In [1]: import numpy as np

In [2]: from numpy import linalg as LA

In [3]: np.set_printoptions(precision=2, suppress=True, linewidth=160, floatmode="fixed")

In [4]: def tidy(a):
   ...:     return np.round(a, 2) + 0
   ...: 

In [5]: X = np.array([[0, 0, 0, 0], [0, 0, 0, 0], [1, -1, 1, -1], [-1, -3, -1, -3]])

In [6]: rk = LA.matrix_rank(X)

In [7]: rk
Out[7]: np.int64(2)

In [8]: ns = LA.svd(X)[2][rk:].T

In [9]: ns.shape
Out[9]: (4, 2)

In [10]: np.allclose(X @ ns, 0)
Out[10]: True

In [11]: [int(LA.matrix_rank(X[:, :j + 1])) for j in range(4)]
Out[11]: [1, 2, 2, 2]

In [12]: W1 = np.array([[3, 5, 5, 2, 0], [2, 1, 2, 1, 5], [5, 2, 0, 3, 0], [0, 4, 4, 4, 0]])

In [13]: coef = np.array([2, -5, 5, 3, 2])

In [14]: H = np.maximum(X @ W1 + coef, 0)

In [15]: (H > 0).mean(axis=0)
Out[15]: array([0.75, 0.00, 0.75, 0.75, 0.50])

In [16]: (H > 0).astype(int)
Out[16]: 
array([[1, 0, 1, 1, 1],
       [1, 0, 1, 1, 1],
       [1, 0, 1, 1, 0],
       [0, 0, 0, 0, 0]])

In [17]: Z = np.array([[-1, 1, 1], [-2, -1, 0], [1, -2, -1], [-2, -1, 1], [0, -1, 2]])

In [18]: (H @ Z).round(6).argmax(axis=1)
Out[18]: array([2, 2, 2, 0])

In [19]: W1 @ Z
Out[19]: 
array([[-12, -14,   0],
       [ -4,  -9,  11],
       [-15,   0,   8],
       [-12, -16,   0]])

In [20]: H @ Z
Out[20]: 
array([[ -3, -13,   4],
       [ -3, -13,   4],
       [-10,  -3,   7],
       [  0,   0,   0]])

In [21]: x0 = np.array([-5, 3, -4, 2])

In [22]: h1 = np.maximum(X @ x0, 0)

In [23]: np.maximum(X @ x0, 0) - np.maximum(-X @ x0, 0)
Out[23]: array([  0,   0, -14,  -6])

In [24]: X.T @ h1
Out[24]: array([0, 0, 0, 0])

In [25]: tidy(np.tanh(X @ x0))
Out[25]: array([ 0.00,  0.00, -1.00, -1.00])

In [26]: ang = np.radians(99)

In [27]: Rm = np.eye(4)

In [28]: Rm[3, 3] = Rm[1, 1] = np.cos(ang)

In [29]: Rm[3, 1], Rm[1, 3] = -np.sin(ang), np.sin(ang)

In [30]: tidy(Rm)
Out[30]: 
array([[ 1.00,  0.00,  0.00,  0.00],
       [ 0.00, -0.16,  0.00,  0.99],
       [ 0.00,  0.00,  1.00,  0.00],
       [ 0.00, -0.99,  0.00, -0.16]])

In [31]: Y = X @ Rm.T

In [32]: np.allclose(LA.norm(X, axis=1), LA.norm(Y, axis=1))
Out[32]: True

In [33]: tidy(LA.svd(X, compute_uv=False)), tidy(LA.svd(Y, compute_uv=False))
Out[33]: (array([4.58, 1.75, 0.00, 0.00]), array([4.58, 1.75, 0.00, 0.00]))

In [34]: tidy(LA.det(Rm)), tidy(np.trace(Rm))
Out[34]: (np.float64(1.0), np.float64(1.69))

In [35]: tidy(np.abs(Y - X).max(axis=0))
Out[35]: array([0.00, 0.51, 0.00, 6.43])

In [36]: F = np.load("out6.npy")

In [37]: F
Out[37]: 
array([[-2,  0,  2,  2],
       [ 1,  2,  1, -1],
       [-2,  2,  1,  0],
       [-3, -2,  1,  3]])

In [38]: hat = np.triu(np.array([[0, 4, 3, 6], [2, 2, 9, 3], [7, 4, 8, 7], [6, 7, 7, 9]]), 1) + np.eye(4)

In [39]: Y = hat @ X @ LA.inv(hat)

In [40]: LA.matrix_rank(Y)
Out[40]: np.int64(2)

In [41]: tidy(np.poly(Y))
Out[41]: array([ 1.00,  2.00, -4.00,  0.00,  0.00])

In [42]: tidy(LA.det(Y))
Out[42]: np.float64(0.0)

In [43]: rk = LA.matrix_rank(F)

In [44]: rk
Out[44]: np.int64(3)

In [45]: ns = LA.svd(F)[2][rk:].T

In [46]: np.allclose(F @ ns, 0)
Out[46]: True

In [47]: left, s, Vh = LA.svd(F, full_matrices=False)

In [48]: tidy(np.sqrt((s ** 2).sum())), tidy(LA.norm(F))
Out[48]: (np.float64(7.14), np.float64(7.14))

In [49]: tidy(np.abs(LA.eigvals(F)).max())
Out[49]: np.float64(3.79)

In [50]: np.trace(F)
Out[50]: np.int64(4)

In [51]: np.allclose(F @ F.T, F.T @ F)
Out[51]: False

In [52]: F.inv()
AttributeError: 'numpy.ndarray' object has no attribute 'inv'


In [53]: LA.matrix_power(F, 2)
Out[53]: 
array([[-6,  0,  0,  2],
       [ 1,  8,  4, -3],
       [ 4,  6, -1, -6],
       [-7, -8, -4,  5]])

In [54]: Y = np.array([[-2, 5, -5], [2, 3, -3]])

In [55]: Z = np.kron(Y, F)

In [56]: LA.matrix_rank(Z)
Out[56]: np.int64(6)

In [57]: Y = np.array([[2, -4, -5, -5], [5, -4, 5, -3], [3, -5, -2, -1], [0, 1, -3, -1]])

In [58]: feats = np.triu(Y)

In [59]: feats
Out[59]: 
array([[ 2, -4, -5, -5],
       [ 0, -4,  5, -3],
       [ 0,  0, -2, -1],
       [ 0,  0,  0, -1]])

In [60]: u = np.array([-3, 1, 1, -2])

In [61]: Y = feats + np.outer(u, np.eye(4)[3])

In [62]: LA.matrix_rank(Y - feats)
Out[62]: np.int64(1)

In [63]: tidy(LA.det(Y) / LA.det(feats)), tidy(1 + LA.solve(feats, u)[3])
Out[63]: (np.float64(3.0), np.float64(3.0))

In [64]: LA.matrix_rank(LA.inv(Y) - LA.inv(feats), tol=1e-8)
Out[64]: np.int64(1)

In [65]: hat = np.triu(np.array([[-1, -1, -3, -2], [-1, 1, -1, -1], [-2, 0, -1, -1], [3, -1, -2, 0]]), 1) + np.eye(4)

In [66]: Y = hat @ feats @ LA.inv(hat)

In [67]: Y
Out[67]: 
array([[ 2.00,  2.00,  4.00, 13.00],
       [ 0.00, -4.00,  3.00, -2.00],
       [ 0.00,  0.00, -2.00, -2.00],
       [ 0.00,  0.00,  0.00, -1.00]])

In [68]: J = np.diag(np.array([-3, 3, -2, 2])) + 5 * np.eye(4, k=1) + 5 * np.eye(4, k=-1)

In [69]: J
Out[69]: 
array([[-3.00,  5.00,  0.00,  0.00],
       [ 5.00,  3.00,  5.00,  0.00],
       [ 0.00,  5.00, -2.00,  5.00],
       [ 0.00,  0.00,  5.00,  2.00]])

In [70]: tidy(LA.det(J[::-1]))
Out[70]: np.float64(1136.0)

In [71]: np.einsum("ij,ji->", J, J)
Out[71]: np.float64(176.0)

In [72]: tidy(np.poly(J))
Out[72]: array([   1.00,    0.00,  -88.00,  -25.00, 1136.00])

In [73]: rng = np.random.default_rng(62)

In [74]: idx = rng.permutation(4)

In [75]: Y = J[:, idx] * rng.choice([-1, 1], 4)

In [76]: Y
Out[76]: 
array([[-3.00,  0.00,  5.00, -0.00],
       [ 5.00,  0.00,  3.00, -5.00],
       [ 0.00,  5.00,  5.00,  2.00],
       [ 0.00,  2.00,  0.00, -5.00]])

In [77]: left, _, Vh = LA.svd(J.T @ Y)

In [78]: idx
Out[78]: array([0, 3, 1, 2])

In [79]: tidy(LA.lstsq(J, Y)[0])
Out[79]: 
array([[ 1.00,  0.00,  0.00,  0.00],
       [ 0.00,  0.00,  1.00,  0.00],
       [ 0.00,  0.00,  0.00, -1.00],
       [ 0.00,  1.00,  0.00,  0.00]])

In [80]: u, g = Y[1], Y[0]

In [81]: u @ u
Out[81]: np.float64(59.0)

In [82]: pr = (u @ g) / (u @ u) * u

In [83]: g - pr
Out[83]: array([-3.00,  0.00,  5.00,  0.00])

In [84]: np.outer(u, g)
Out[84]: 
array([[-15.00,   0.00,  25.00,  -0.00],
       [ -0.00,   0.00,   0.00,  -0.00],
       [ -9.00,   0.00,  15.00,  -0.00],
       [ 15.00,  -0.00, -25.00,   0.00]])

In [85]: np.all(LA.eigvalsh(J) > 0)
Out[85]: np.False_

In [86]: vals, evecs = LA.eig(J)

In [87]: tidy(vals)
Out[87]: array([-8.27, -4.20,  8.71,  3.76])

In [88]: tidy(np.prod(vals))
Out[88]: np.float64(1136.0)

In [89]: tidy(np.sort(LA.eigvals(LA.inv(J))))
Out[89]: array([-0.24, -0.12,  0.11,  0.27])

In [90]: tidy(np.sort(LA.eigvals(J.T)))
Out[90]: array([-8.27, -4.20,  3.76,  8.71])

In [91]: E = np.tril(np.array([[2, -2, 3], [2, 2, -1], [-5, -5, 0]]), -1) + np.eye(3, dtype=int)

In [92]: E
Out[92]: 
array([[ 1,  0,  0],
       [ 2,  1,  0],
       [-5, -5,  1]])

In [93]: idx = rng.permutation(3)

In [94]: idx
Out[94]: array([0, 2, 1])

In [95]: Y = E[idx][:, idx]

In [96]: Y
Out[96]: 
array([[ 1,  0,  0],
       [-5,  1, -5],
       [ 2,  0,  1]])

In [97]: W0 = np.load("block0.npy")

In [98]: tidy(W0)
Out[98]: 
array([[ 0.38, -0.48,  0.62,  0.48],
       [-0.48,  0.62,  0.48,  0.38],
       [ 0.62,  0.48,  0.38, -0.48],
       [ 0.48,  0.38, -0.48,  0.62]])

In [99]: # equal to its transpose

In [100]: tidy(LA.matrix_power(W0, 4))
Out[100]: 
array([[1.00, 0.00, 0.00, 0.00],
       [0.00, 1.00, 0.00, 0.00],
       [0.00, 0.00, 1.00, 0.00],
       [0.00, 0.00, 0.00, 1.00]])

In [101]: tidy(W0 @ W0)
Out[101]: 
array([[1.00, 0.00, 0.00, 0.00],
       [0.00, 1.00, 0.00, 0.00],
       [0.00, 0.00, 1.00, 0.00],
       [0.00, 0.00, 0.00, 1.00]])

In [102]: tidy((W0 + W0.T) / 2)
Out[102]: 
array([[ 0.38, -0.48,  0.62,  0.48],
       [-0.48,  0.62,  0.48,  0.38],
       [ 0.62,  0.48,  0.38, -0.48],
       [ 0.48,  0.38, -0.48,  0.62]])

In [103]: np.trace(W0)
Out[103]: np.float64(2.0)

In [104]: np.allclose(W0 @ W0.T, W0.T @ W0)
Out[104]: True

In [105]: tidy(LA.det(W0))
Out[105]: np.float64(-1.0)

In [106]: tidy(np.abs(LA.eigvals(W0)).max())
Out[106]: np.float64(1.0)
